In [1]: import numpy as np

In [2]: from numpy import linalg as LA

In [3]: np.set_printoptions(precision=1, suppress=True, linewidth=200, sign=" ")

In [4]: arr = np.loadtxt("mat.csv", delimiter=",")

In [5]: arr
Out[5]: 
array([[ 2.,  3.,  2.],
       [ 0.,  3.,  0.],
       [ 0.,  0.,  2.]])

In [6]: # triangular, det is the product of the diagonal

In [7]: rng = np.random.default_rng(8838)

In [8]: lab = rng.permutation(3)

In [9]: lab
Out[9]: array([ 0,  1,  2])

In [10]: B = arr[lab][:, lab]

In [11]: np.diag(B)
Out[11]: array([ 2.,  3.,  2.])

In [12]: def softmax(z):
    ...:     e = np.exp(z - z.max(axis=-1, keepdims=True))
    ...:     return e / e.sum(axis=-1, keepdims=True)
    ...: 

In [13]: softmax(arr[2] + -1)
Out[13]: array([ 0.1,  0.1,  0.8])

In [14]: S = arr @ arr.T / np.sqrt(3)

In [15]: softmax(S).round(6).argmax(axis=1)
Out[15]: array([ 0,  0,  0])

In [16]: x0 = np.array([1, 0, 2])

In [17]: arr * x0
Out[17]: 
array([[ 2.,  0.,  4.],
       [ 0.,  0.,  0.],
       [ 0.,  0.,  4.]])

In [18]: LA.norm(arr @ x0) <= LA.norm(arr, 2) * LA.norm(x0) + 1e-9
Out[18]: np.True_

In [19]: x0 = np.array([-3, -2, 1])

In [20]: a = np.maximum(arr @ x0, 0)

In [21]: np.tanh(arr @ x0)
Out[21]: array([-1., -1.,  1.])

In [22]: np.maximum(arr @ x0, 0) - np.maximum(-arr @ x0, 0)
Out[22]: array([-10.,  -6.,   2.])

In [23]: arr * (a > 1e-9)[:, None]
Out[23]: 
array([[ 0.,  0.,  0.],
       [ 0.,  0.,  0.],
       [ 0.,  0.,  2.]])

In [24]: a
Out[24]: array([ 0.,  0.,  2.])

In [25]: np.maximum(arr @ (3 * x0), 0)
Out[25]: array([ 0.,  0.,  6.])

In [26]: q, _ = LA.qr(np.array([[-0.4, 1.3, 0.5, -0.9, 1.0, -0.1, 0.0],
    ...:     [-0.8, 0.4, 1.6, 0.5, 0.7, 0.9, 2.2],
    ...:     [0.7, -0.7, -1.3, -1.5, 0.6, -0.1, -0.5],
    ...:     [-0.5, -0.7, 0.5, 2.0, -1.8, 0.6, 0.3],
    ...:     [1.9, -0.3, -1.2, 1.2, -0.2, -1.3, 1.7],
    ...:     [1.1, 0.8, 0.1, -0.3, 1.3, 1.0, -0.4],
    ...:     [1.2, 0.2, -1.6, -0.6, 0.7, 1.4, 2.2]]))

In [27]: evals = np.array([0, 3, 0, 1, 1, 2, 3])

In [28]: mat = q @ np.diag(evals) @ q.T

In [29]: mat.round(1) + 0
Out[29]: 
array([[ 2.6,  0.5,  0.1,  0. ,  0.4,  0.7, -0.1],
       [ 0.5,  0.8,  0.2, -0.2,  0.1,  0. ,  0.4],
       [ 0.1,  0.2,  1.7,  1. ,  0.2, -0.3, -0.4],
       [ 0. , -0.2,  1. ,  2. ,  0. , -0.1,  0.2],
       [ 0.4,  0.1,  0.2,  0. ,  0.8, -0.8, -0.4],
       [ 0.7,  0. , -0.3, -0.1, -0.8,  1.3,  0.4],
       [-0.1,  0.4, -0.4,  0.2, -0.4,  0.4,  0.8]])

In [30]: # symmetric

In [31]: x0 = np.array([1, 2, 0])

In [32]: rhs = arr @ x0

In [33]: rhs
Out[33]: array([ 8.,  6.,  0.])

In [34]: LA.solve(arr.T, arr[2])
Out[34]: array([ 0., -0.,  1.])

In [35]: LA.solve(arr, 2 * rhs)
Out[35]: array([ 2.,  4.,  0.])
